$ ipython --no-banner

In [1]: import numpy as np

In [2]: np.set_printoptions(precision=1, suppress=True, linewidth=120, legacy="1.25")

In [3]: tidy = lambda a: np.round(a, 1) + 0

In [4]: out = np.array([[-1, 1, 0], [1, -2, -2], [-1, 2, 2]])

In [5]: J = out - out.T

In [6]: J
Out[6]: 
array([[ 0,  0,  1],
       [ 0,  0, -4],
       [-1,  4,  0]])

In [7]: def softmax(z):
   ...:     e = np.exp(z - z.max(axis=-1, keepdims=True))
   ...:     return e / e.sum(axis=-1, keepdims=True)
   ...: 

In [8]: tidy(softmax(10 * J[0]))
Out[8]: array([0., 0., 1.])

In [9]: softmax(J).sum(axis=1)
Out[9]: array([1., 1., 1.])

In [10]: scores = J @ J.T / np.sqrt(3)

In [11]: softmax(scores).round(6).argmax(axis=1)
Out[11]: array([0, 1, 2])

In [12]: tidy(softmax(scores + np.triu(np.full(scores.shape, -np.inf), 1)))
Out[12]: 
array([[1., 0., 0.],
       [0., 1., 0.],
       [0., 0., 1.]])

In [13]: tidy(softmax(scores)[0] @ J)
Out[13]: array([-0.3,  1.4,  0.5])

In [14]: X = np.load("w.npy")

In [15]: X
Out[15]: 
array([[ 0,  1,  0, -2],
       [-1,  0,  2, -1],
       [ 0, -2,  0, -2],
       [ 2,  1,  2,  0]])

In [16]: # skew, so no eigenvalue has a real part

In [17]: out = X ** -1
Traceback (most recent call last):
  Cell In[17], line 1
    out = X ** -1
ValueError: Integers to negative integer powers are not allowed.


In [18]: out = np.linalg.inv(X)

In [19]: tidy(np.linalg.slogdet(X)[0])
Out[19]: 1.0

In [20]: tidy(np.linalg.cond(X))
Out[20]: 1.8

In [21]: tidy(X @ out)
Out[21]: 
array([[1., 0., 0., 0.],
       [0., 1., 0., 0.],
       [0., 0., 1., 0.],
       [0., 0., 0., 1.]])

In [22]: np.allclose(out, X.T)
Out[22]: False

In [23]: P = np.triu(np.array([[-3, -1, 2, 0], [2, 1, -1, 3], [1, 3, 1, 0], [2, 0, 2, 3]]), 1) + np.eye(4)

In [24]: out = P @ X @ np.linalg.inv(P)

In [25]: np.trace(out), np.trace(X)
Out[25]: (0.0, 0)

In [26]: tidy(np.poly(out))
Out[26]: array([ 1.,  0., 14.,  0., 36.])

In [27]: tidy(np.linalg.det(out))
Out[27]: 36.0

In [28]: np.linalg.matrix_rank(out)
Out[28]: 4

In [29]: P @ X - X @ P
Out[29]: 
array([[ 1., -4., -1., -6.],
       [ 6.,  4.,  8.,  2.],
       [ 0.,  0., -2.,  6.],
       [ 0.,  2., -3., -3.]])

In [30]: out = X / np.linalg.norm(X, axis=1, keepdims=True)

In [31]: gram = out @ out.T

In [32]: tidy(np.degrees(np.arccos(np.clip(gram[2, 3], -1, 1))))
Out[32]: 103.6

In [33]: tidy(gram[2])
Out[33]: array([ 0.3,  0.3,  1. , -0.2])

In [34]: (np.abs(gram) > 0.9).astype(int)
Out[34]: 
array([[1, 0, 0, 0],
       [0, 1, 0, 0],
       [0, 0, 1, 0],
       [0, 0, 0, 1]])

In [35]: tidy(np.linalg.norm(out, axis=1))
Out[35]: array([1., 1., 1., 1.])

In [36]: W0 = np.array([[0, 1, 0, 0, 0],
    ...:     [1, 0, 0, 0, 0],
    ...:     [0, 0, 0, 1, 0],
    ...:     [0, 0, 1, 0, 0],
    ...:     [0, 0, 0, 0, 1]])

In [37]: W0
Out[37]: 
array([[0, 1, 0, 0, 0],
       [1, 0, 0, 0, 0],
       [0, 0, 0, 1, 0],
       [0, 0, 1, 0, 0],
       [0, 0, 0, 0, 1]])

In [38]: # 3 blocks once reordered

In [39]: ev, evecs = np.linalg.eigvalsh(W0)
Traceback (most recent call last):
  Cell In[39], line 1
    ev, evecs = np.linalg.eigvalsh(W0)
ValueError: too many values to unpack (expected 2)


In [40]: ev, evecs = np.linalg.eigh(W0)

In [41]: np.unique(ev.round(6) + 0, return_counts=True)[1]
Out[41]: array([2, 3])

In [42]: (ev > 1e-8).sum(), (ev < -1e-8).sum()
Out[42]: (3, 2)

In [43]: tidy(evecs.T @ evecs)
Out[43]: 
array([[1., 0., 0., 0., 0.],
       [0., 1., 0., 0., 0.],
       [0., 0., 1., 0., 0.],
       [0., 0., 0., 1., 0.],
       [0., 0., 0., 0., 1.]])

In [44]: ev.sum(), np.trace(W0)
Out[44]: (1.0, 1)

In [45]: tidy(np.linalg.eigvalsh(W0 + 3 * np.eye(5)))
Out[45]: array([2., 2., 4., 4., 4.])

In [46]: x0 = np.array([0, -5, 5, 3, -3])

In [47]: rhs = W0 @ x0

In [48]: rhs
Out[48]: array([-5,  0,  3,  5, -3])

In [49]: tidy(np.linalg.solve(W0, rhs + W0[:, 0]))
Out[49]: array([ 1., -5.,  5.,  3., -3.])

In [50]: tidy(np.linalg.solve(W0, -3 * rhs))
Out[50]: array([  0.,  15., -15.,  -9.,   9.])

In [51]: out = np.array([[-5, -4, 4], [4, 2, 4], [3, 4, 3], [0, -2, 0], [-2, 2, 1]])

In [52]: np.einsum("ij->j", W0)
Out[52]: array([1, 1, 1, 1, 1])

In [53]: np.einsum("ij,ij->i", W0, W0)
Out[53]: array([1, 1, 1, 1, 1])

In [54]: np.linalg.matrix_rank(W0 @ out)
Out[54]: 3

In [55]: m1 = np.load("sample13.npy")

In [56]: tidy(m1)
Out[56]: 
array([[-3.1, -0.4,  5. ],
       [-7. ,  5.5,  5. ],
       [-4.5,  1.7,  5. ],
       [-6.8,  5.3,  5. ],
       [-6.1,  4.2,  5. ],
       [-6. ,  4.1,  5. ],
       [-4.1,  1.1,  5. ],
       [-7.2,  5.8,  5. ],
       [-5.2,  2.8,  5. ],
       [-3.3, -0.1,  5. ],
       [-3.7,  0.5,  5. ],
       [-2.4, -1.4,  5. ],
       [-2.1, -1.9,  5. ],
       [-2.8, -0.8,  5. ],
       [-5.3,  3. ,  5. ],
       [-0.4, -4.4,  5. ],
       [-0.3, -4.5,  5. ],
       [-5.9,  3.8,  5. ],
       [-4.9,  2.4,  5. ]])

In [57]: rk = np.linalg.matrix_rank(m1)

In [58]: rk
Out[58]: 2

In [59]: N = np.linalg.svd(m1)[2][rk:].T

In [60]: np.allclose(m1 @ N, 0)
Out[60]: True

In [61]: np.linalg.matrix_rank(m1.T @ m1), np.linalg.matrix_rank(m1 @ m1.T)
Out[61]: (2, 2)

In [62]: theta = np.radians(120)

In [63]: Rm = np.eye(3)

In [64]: Rm[1, 1] = Rm[2, 2] = np.cos(theta)

In [65]: Rm[1, 2], Rm[2, 1] = -np.sin(theta), np.sin(theta)

In [66]: tidy(Rm)
Out[66]: 
array([[ 1. ,  0. ,  0. ],
       [ 0. , -0.5, -0.9],
       [ 0. ,  0.9, -0.5]])

In [67]: out = m1 @ Rm.T

In [68]: tidy(np.linalg.det(Rm)), tidy(np.trace(Rm))
Out[68]: (1.0, 0.0)

In [69]: tidy(np.linalg.svd(m1, compute_uv=False)), tidy(np.linalg.svd(out, compute_uv=False))
Out[69]: (array([30.7, 12.9,  0. ]), array([30.7, 12.9,  0. ]))
